$ python3 -q
>>> import numpy as np
>>> from numpy import linalg as LA
>>> np.set_printoptions(precision=4, suppress=True, linewidth=100, floatmode="fixed")
>>> arr = np.loadtxt("arr.csv", delimiter=",")
>>> arr
array([[ 0.7000, -2.0000, -0.3000, -0.9000, -0.1000, -1.0000,  0.9000],
       [ 1.3000,  0.0000,  0.1000, -1.2000,  0.7000,  1.3000,  0.4000],
       [ 1.1000,  3.1000,  0.0000,  0.7000,  1.1000, -0.4000, -0.9000],
       [ 0.7000,  2.3000,  2.0000,  1.9000,  0.7000,  0.0000,  0.6000],
       [-0.1000,  0.6000, -0.8000, -0.3000,  0.9000,  0.3000,  1.3000],
       [ 0.8000, -0.9000, -1.6000,  0.6000, -0.7000,  0.9000, -1.3000],
       [ 0.7000, -0.3000, -0.7000, -1.2000,  1.7000, -1.5000, -0.8000],
       [-0.5000, -2.1000, -0.4000, -0.8000,  0.2000, -0.1000,  2.0000],
       [ 0.2000, -0.2000,  0.8000,  0.2000, -0.4000, -0.8000,  0.5000],
       [ 0.8000, -0.5000, -0.8000, -1.4000, -0.3000, -0.9000, -1.3000],
       [-0.7000, -0.4000,  2.1000,  0.8000,  0.7000, -0.9000,  0.3000],
       [ 2.2000, -0.5000, -0.2000,  0.8000,  1.0000, -1.5000, -1.6000],
       [ 0.8000, -1.4000,  0.9000, -0.5000, -0.9000, -0.3000,  1.2000],
       [-0.4000,  0.6000,  1.3000, -0.8000, -0.8000, -0.2000,  1.0000],
       [-0.1000, -1.2000,  0.1000, -0.2000,  0.4000,  0.9000, -0.5000],
       [-0.7000, -0.4000, -0.3000,  0.4000,  2.5000, -1.0000,  0.2000],
       [-0.2000, -0.9000,  1.3000,  0.0000, -1.6000, -0.6000, -0.3000],
       [ 0.7000, -0.9000,  2.5000,  1.3000,  0.5000, -0.3000,  1.3000],
       [-1.4000,  0.0000, -1.1000,  0.2000, -0.1000,  0.0000,  0.0000],
       [-1.5000,  0.0000, -1.8000, -0.6000, -2.7000,  0.6000, -1.6000],
       [ 1.2000,  0.3000,  0.9000,  2.7000,  1.8000, -1.5000, -0.3000],
       [ 1.0000,  0.5000, -1.2000, -2.3000,  1.4000, -0.1000, -0.3000],
       [ 1.0000, -0.3000,  0.8000, -0.1000,  0.7000, -1.3000, -0.7000],
       [ 1.1000, -0.7000, -0.2000, -0.6000,  0.1000,  0.3000, -0.1000],
       [-1.0000,  0.1000, -1.1000, -0.9000, -1.9000, -0.2000,  2.0000],
       [-0.4000,  0.5000,  2.7000,  1.6000,  0.3000,  0.4000, -1.5000],
       [-1.7000, -0.7000, -0.8000,  1.9000, -1.2000,  1.6000, -0.1000],
       [ 0.0000,  0.1000, -1.2000, -0.9000,  0.5000,  1.3000, -0.3000],
       [ 0.5000, -1.0000, -0.5000, -1.5000, -2.5000, -1.6000, -0.8000],
       [ 0.5000, -0.5000,  2.2000,  3.0000, -1.0000, -0.8000,  0.4000],
       [-0.5000,  0.1000, -0.6000, -0.3000,  0.2000,  0.4000,  0.4000],
       [-1.5000,  0.5000, -0.1000,  0.5000, -0.1000, -1.3000, -1.1000],
       [ 1.0000, -1.1000, -0.2000, -0.2000,  0.1000, -0.3000,  0.5000],
       [ 0.5000,  0.3000,  0.3000,  0.8000,  0.7000, -0.5000,  0.5000],
       [-0.4000,  1.1000,  1.3000, -0.3000,  0.6000, -0.7000, -1.2000]])
>>> Q, evecs = LA.qr(arr[:, :1])[0], LA.qr(arr[:, 1:])[0]
>>> s = LA.svd(Q.T @ evecs, compute_uv=False)
>>> s
array([0.4933])
>>> round(LA.norm(Q @ Q.T - evecs @ evecs.T, 2), 4)
np.float64(1.0)
>>> Ac = arr - arr.mean(axis=0)
>>> U, s, Vh = LA.svd(Ac, full_matrices=False)
>>> s
array([9.1716, 7.2781, 6.4351, 5.6589, 4.7706, 4.2494, 3.6889])
>>> Vh[0] * np.sign(Vh[0, np.abs(Vh[0]).argmax()])
array([ 0.1543,  0.2675,  0.6250,  0.5986,  0.3581, -0.1647, -0.0176])
>>> np.round((s ** 2).sum() ** 2 / (s ** 4).sum(), 4)
np.float64(5.1421)
>>> np.abs(U[:, 0]).argmax()
np.int64(3)
>>> (np.sign(U[:, 0]) == np.sign(U[0, 0])).astype(int)
array([1, 1, 0, 0, 1, 1, 1, 1, 0, 1, 0, 0, 1, 1, 1, 0, 1, 0, 1, 1, 0, 1, 0, 1, 1, 0, 1, 1, 1, 0, 1,
       0, 1, 0, 0])
>>> LA.matrix_rank(Ac)
np.int64(7)
>>> dist = LA.norm(arr[:, None] - arr[None], axis=-1)
>>> np.flatnonzero(dist[5] < dist.mean() / 2)
array([5])
>>> (dist + 1e9 * np.eye(35)).round(6).argmin(axis=1)
array([32, 23,  3, 33, 30, 23, 21,  0, 33, 23, 17, 22, 32,  8, 23, 33,  8, 10, 30, 18, 33,  6,  8,
       32, 30, 10, 18, 30,  9, 17, 18, 18, 23,  8, 22])
>>> dist.shape
(35, 35)
>>> dist[5].round(6).argsort(kind="stable")[:4]
array([ 5, 23, 14, 27])
>>> x0 = np.array([0, -2, -3, 1, 3, 1, -2])
>>> rhs = arr @ x0
>>> np.round(LA.pinv(arr) @ arr, 4) + 0
array([[1.0000, 0.0000, 0.0000, 0.0000, 0.0000, 0.0000, 0.0000],
       [0.0000, 1.0000, 0.0000, 0.0000, 0.0000, 0.0000, 0.0000],
       [0.0000, 0.0000, 1.0000, 0.0000, 0.0000, 0.0000, 0.0000],
       [0.0000, 0.0000, 0.0000, 1.0000, 0.0000, 0.0000, 0.0000],
       [0.0000, 0.0000, 0.0000, 0.0000, 1.0000, 0.0000, 0.0000],
       [0.0000, 0.0000, 0.0000, 0.0000, 0.0000, 1.0000, 0.0000],
       [0.0000, 0.0000, 0.0000, 0.0000, 0.0000, 0.0000, 1.0000]])
>>> np.round(LA.solve(arr.T @ arr, arr.T @ rhs), 4) + 0
array([ 0.0000, -2.0000, -3.0000,  1.0000,  3.0000,  1.0000, -2.0000])
>>> rng = np.random.default_rng(629856)
>>> rhs = rhs + 0.3 * rng.normal(size=35)
>>> rhs
array([  0.6487,   1.0391,  -0.5657,  -7.6533,   2.1895,   8.5773,   6.6203,   1.6251,  -5.0222,
         3.2012,  -4.0314,   6.9498,  -5.6850, -10.5167,   5.2988,   8.0846,  -6.6441,  -5.9186,
         3.3137,   0.6111,   3.6755,   4.7349,   0.0574,   2.3350,  -7.5500,  -3.4801,   4.0924,
         6.2084,  -5.4225,  -7.1275,   1.4703,   0.5861,   1.5885,   0.2822,  -2.6734])
>>> c, *_ = LA.lstsq(arr, rhs)
>>> np.round(arr.T @ (rhs - arr @ c), 4) + 0
array([0.0000, 0.0000, 0.0000, 0.0000, 0.0000, 0.0000, 0.0000])
>>> c.round()
array([-0.0000, -2.0000, -3.0000,  1.0000,  3.0000,  1.0000, -2.0000])
>>> [round(float(LA.norm(LA.solve(arr.T @ arr + lam * np.eye(7), arr.T @ rhs))), 2) for lam in (0, 1, 10, 100)]
[5.27, 5.08, 3.88, 1.27]
>>> c
array([-0.0357, -1.9720, -3.0442,  1.0035,  2.9829,  1.0000, -1.9392])
>>> F = np.loadtxt("run11.csv", delimiter=",")
>>> F
array([[ 0.7980, -0.2953,  0.0777, -0.2953, -0.1710,  0.2020, -0.2020, -0.2642, -0.0466],
       [-0.2953,  0.5684,  0.1136, -0.4316, -0.2499,  0.2953, -0.2953, -0.3861, -0.0681],
       [ 0.0777,  0.1136,  0.9701,  0.1136,  0.0658, -0.0777,  0.0777,  0.1016,  0.0179],
       [-0.2953, -0.4316,  0.1136,  0.5684, -0.2499,  0.2953, -0.2953, -0.3861, -0.0681],
       [-0.1710, -0.2499,  0.0658, -0.2499,  0.8553,  0.1710, -0.1710, -0.2236, -0.0395],
       [ 0.2020,  0.2953, -0.0777,  0.2953,  0.1710,  0.7980,  0.2020,  0.2642,  0.0466],
       [-0.2020, -0.2953,  0.0777, -0.2953, -0.1710,  0.2020,  0.7980, -0.2642, -0.0466],
       [-0.2642, -0.3861,  0.1016, -0.3861, -0.2236,  0.2642, -0.2642,  0.6545, -0.0610],
       [-0.0466, -0.0681,  0.0179, -0.0681, -0.0395,  0.0466, -0.0466, -0.0610,  0.9892]])
>>> # symmetric, so the eigenvalues are real
>>> Y = F / LA.norm(F, axis=1, keepdims=True)
>>> gram = Y @ Y.T
>>> LA.norm(Y, axis=1)
array([1.0000, 1.0000, 1.0000, 1.0000, 1.0000, 1.0000, 1.0000, 1.0000, 1.0000])
>>> np.degrees(np.arccos(np.clip(gram[0, 7], -1, 1)))
np.float64(90.0)
>>> (gram - 2 * np.eye(9)).round(6).argmax(axis=1)
array([1, 0, 0, 0, 0, 0, 0, 0, 0])
>>> (np.abs(gram) > 0.9).astype(int)
array([[1, 0, 0, 0, 0, 0, 0, 0, 0],
       [0, 1, 0, 0, 0, 0, 0, 0, 0],
       [0, 0, 1, 0, 0, 0, 0, 0, 0],
       [0, 0, 0, 1, 0, 0, 0, 0, 0],
       [0, 0, 0, 0, 1, 0, 0, 0, 0],
       [0, 0, 0, 0, 0, 1, 0, 0, 0],
       [0, 0, 0, 0, 0, 0, 1, 0, 0],
       [0, 0, 0, 0, 0, 0, 0, 1, 0],
       [0, 0, 0, 0, 0, 0, 0, 0, 1]])
